In [1]: import numpy as np

In [2]: import numpy.linalg as la

In [3]: np.set_printoptions(precision=2, suppress=True, linewidth=160)

In [4]: def tidy(a):
   ...:     return np.round(a, 2) + 0
   ...: 

In [5]: feats = np.load("block16.npy")

In [6]: feats
Out[6]: 
array([[ 1.9,  0.4,  1.9, -0.6,  0.7, -1.2, -0.5],
       [ 0.1, -0.9,  0. ,  0.5, -0.2,  0.1,  0.6],
       [-0.6,  0.7,  0.3, -0.4, -1.7,  0.3,  0. ],
       [-0.1, -0.4,  1.2, -1.7, -0.5, -0.8,  1.3],
       [ 1.1,  1.3,  0.2, -2.7,  0. ,  0.7, -0.5],
       [-0.6, -0.2, -0.4,  1.5, -1.5, -1.7, -1. ],
       [-0.3,  0.2,  0.5, -0.5, -0.4,  0. ,  0.1],
       [-1.7, -0.1,  1. ,  0.5,  0.3,  0. ,  0.4],
       [-0.1,  0.8,  0. ,  1.1, -1.1,  0.4,  0.8]])

In [7]: x0 = np.array([0, 2, 2, 1, 2, 3, 2])

In [8]: tidy(feats @ (2 * x0))
Out[8]: array([  1.6,  -0.4,  -1.8,  -1.8,   2.8, -19.6,   0.6,   7.4,   6.6])

In [9]: tidy(feats @ np.ones(7))
Out[9]: array([ 2.6,  0.2, -1.4, -1. ,  0.1, -3.9, -0.4,  0.4,  1.9])

In [10]: la.norm(feats @ x0) <= la.norm(feats, 2) * la.norm(x0) + 1e-9
Out[10]: np.True_

In [11]: tidy((feats * x0).sum(axis=1))
Out[11]: array([ 0.8, -0.2, -0.9, -0.9,  1.4, -9.8,  0.3,  3.7,  3.3])

In [12]: M2 = np.c_[feats[:, :3] @ np.array([[0, 2, 0], [2, -2, 2], [2, -2, 2]]), np.array([4, 3, -2, -5, 4, 1, -1, -8, -4])]

In [13]: tidy(M2)
Out[13]: 
array([[ 4.6, -0.8,  4.6,  4. ],
       [-1.8,  2. , -1.8,  3. ],
       [ 2. , -3.2,  2. , -2. ],
       [ 1.6, -1.8,  1.6, -5. ],
       [ 3. , -0.8,  3. ,  4. ],
       [-1.2,  0. , -1.2,  1. ],
       [ 1.4, -2. ,  1.4, -1. ],
       [ 1.8, -5.2,  1.8, -8. ],
       [ 1.6, -1.8,  1.6, -4. ]])

In [14]: tidy(la.norm(M2 - feats @ la.lstsq(feats, M2)[0], axis=0))
Out[14]: array([0. , 0. , 0. , 1.5])

In [15]: f = np.array([1, 3])

In [16]: tidy(np.cross(feats[2, :3], feats[5, :3]))
Out[16]: array([-0.22, -0.42,  0.54])

In [17]: tidy(np.correlate(feats[2], feats[5], "full"))
Out[17]: array([ 0.6 ,  0.32, -0.59, -2.06,  3.22,  3.48,  1.54, -3.32,  1.03,  0.46,  0.96, -0.18,  0.  ])

In [18]: tidy(np.convolve(feats[2], f))
Out[18]: array([-0.6, -1.1,  2.4,  0.5, -2.9, -4.8,  0.9,  0. ])

In [19]: mat = np.load("out6.npy")

In [20]: tidy(mat)
Out[20]: 
array([[ 0.55, -0.45, -0.45,  0.27,  0.09, -0.45],
       [-0.45,  0.55, -0.45,  0.27,  0.09, -0.45],
       [-0.45, -0.45,  0.55,  0.27,  0.09, -0.45],
       [ 0.27,  0.27,  0.27,  0.84, -0.05,  0.27],
       [ 0.09,  0.09,  0.09, -0.05,  0.98,  0.09],
       [-0.45, -0.45, -0.45,  0.27,  0.09,  0.55]])

In [21]: rng = np.random.default_rng(36)

In [22]: z = rng.permutation(7)

In [23]: M2 = feats[:, z] * rng.choice([-1, 1], 7)

In [24]: M2
Out[24]: 
array([[ 1.9, -0.4,  0.7, -1.2, -1.9, -0.6, -0.5],
       [ 0.1,  0.9, -0.2,  0.1, -0. ,  0.5,  0.6],
       [-0.6, -0.7, -1.7,  0.3, -0.3, -0.4,  0. ],
       [-0.1,  0.4, -0.5, -0.8, -1.2, -1.7,  1.3],
       [ 1.1, -1.3,  0. ,  0.7, -0.2, -2.7, -0.5],
       [-0.6,  0.2, -1.5, -1.7,  0.4,  1.5, -1. ],
       [-0.3, -0.2, -0.4,  0. , -0.5, -0.5,  0.1],
       [-1.7,  0.1,  0.3,  0. , -1. ,  0.5,  0.4],
       [-0.1, -0.8, -1.1,  0.4, -0. ,  1.1,  0.8]])

In [25]: U, _, vt = la.svd(feats.T @ M2)

In [26]: tidy(la.lstsq(feats, M2)[0])
Out[26]: 
array([[ 1.,  0.,  0.,  0.,  0.,  0.,  0.],
       [ 0., -1.,  0.,  0.,  0.,  0.,  0.],
       [ 0.,  0.,  0.,  0., -1.,  0.,  0.],
       [ 0.,  0.,  0.,  0.,  0.,  1.,  0.],
       [ 0.,  0.,  1.,  0.,  0.,  0.,  0.],
       [ 0.,  0.,  0.,  1.,  0.,  0.,  0.],
       [ 0.,  0.,  0.,  0.,  0.,  0.,  1.]])

In [27]: x0 = np.array([1, 1, 4, 2, 4, 0])

In [28]: rhs = mat @ x0

In [29]: c, lr = np.zeros(6), 1 / la.norm(mat, 2) ** 2

In [30]: for i in range(4):
    ...:     c -= lr * mat.T @ (mat @ c - rhs)
    ...:     if i % 1 == 0: print(i, round(la.norm(mat @ c - rhs), 2))
    ...: 
0 0.0
1 0.0
2 0.0
3 0.0

In [31]: print(tidy(la.cond(mat)))
1.0

In [32]: tidy(c)
Out[32]: array([1., 1., 4., 2., 4., 0.])

In [33]: x0 = np.array([2, 2, 3, 2, 0, 3])

In [34]: 6 - la.matrix_rank(mat - np.eye(6), tol=1e-8)
Out[34]: np.int64(5)

In [35]: tidy(np.sort(np.abs(np.degrees(np.angle(la.eigvals(mat))))))
Out[35]: array([  0.,   0.,   0.,   0.,   0., 180.])

In [36]: tidy(la.inv(mat))
Out[36]: 
array([[ 0.55, -0.45, -0.45,  0.27,  0.09, -0.45],
       [-0.45,  0.55, -0.45,  0.27,  0.09, -0.45],
       [-0.45, -0.45,  0.55,  0.27,  0.09, -0.45],
       [ 0.27,  0.27,  0.27,  0.84, -0.05,  0.27],
       [ 0.09,  0.09,  0.09, -0.05,  0.98,  0.09],
       [-0.45, -0.45, -0.45,  0.27,  0.09,  0.55]])

In [37]: tidy(la.norm(x0)), tidy(la.norm(mat @ x0))
Out[37]: (np.float64(5.48), np.float64(5.48))

In [38]: print(tidy(la.norm(mat, axis=0)))
[1. 1. 1. 1. 1. 1.]

In [39]: tidy(la.norm(mat, axis=1))
Out[39]: array([1., 1., 1., 1., 1., 1.])

In [40]: tidy(la.norm(mat) ** 2 / la.norm(mat, 2) ** 2)
Out[40]: np.float64(6.0)

In [41]: tidy(la.norm(mat[1] - mat[2]))
Out[41]: np.float64(1.41)

In [42]: tidy(la.norm(mat[1], 1)), tidy(la.norm(mat[1], np.inf))
Out[42]: (np.float64(2.27), np.float64(0.55))

In [43]: tidy(la.norm(mat, 2))
Out[43]: np.float64(1.0)

In [44]: tidy(mat[1] @ mat[2])
Out[44]: np.float64(0.0)

In [45]: tidy(la.norm(mat, 1)), tidy(la.norm(mat, np.inf))
Out[45]: (np.float64(2.27), np.float64(2.27))
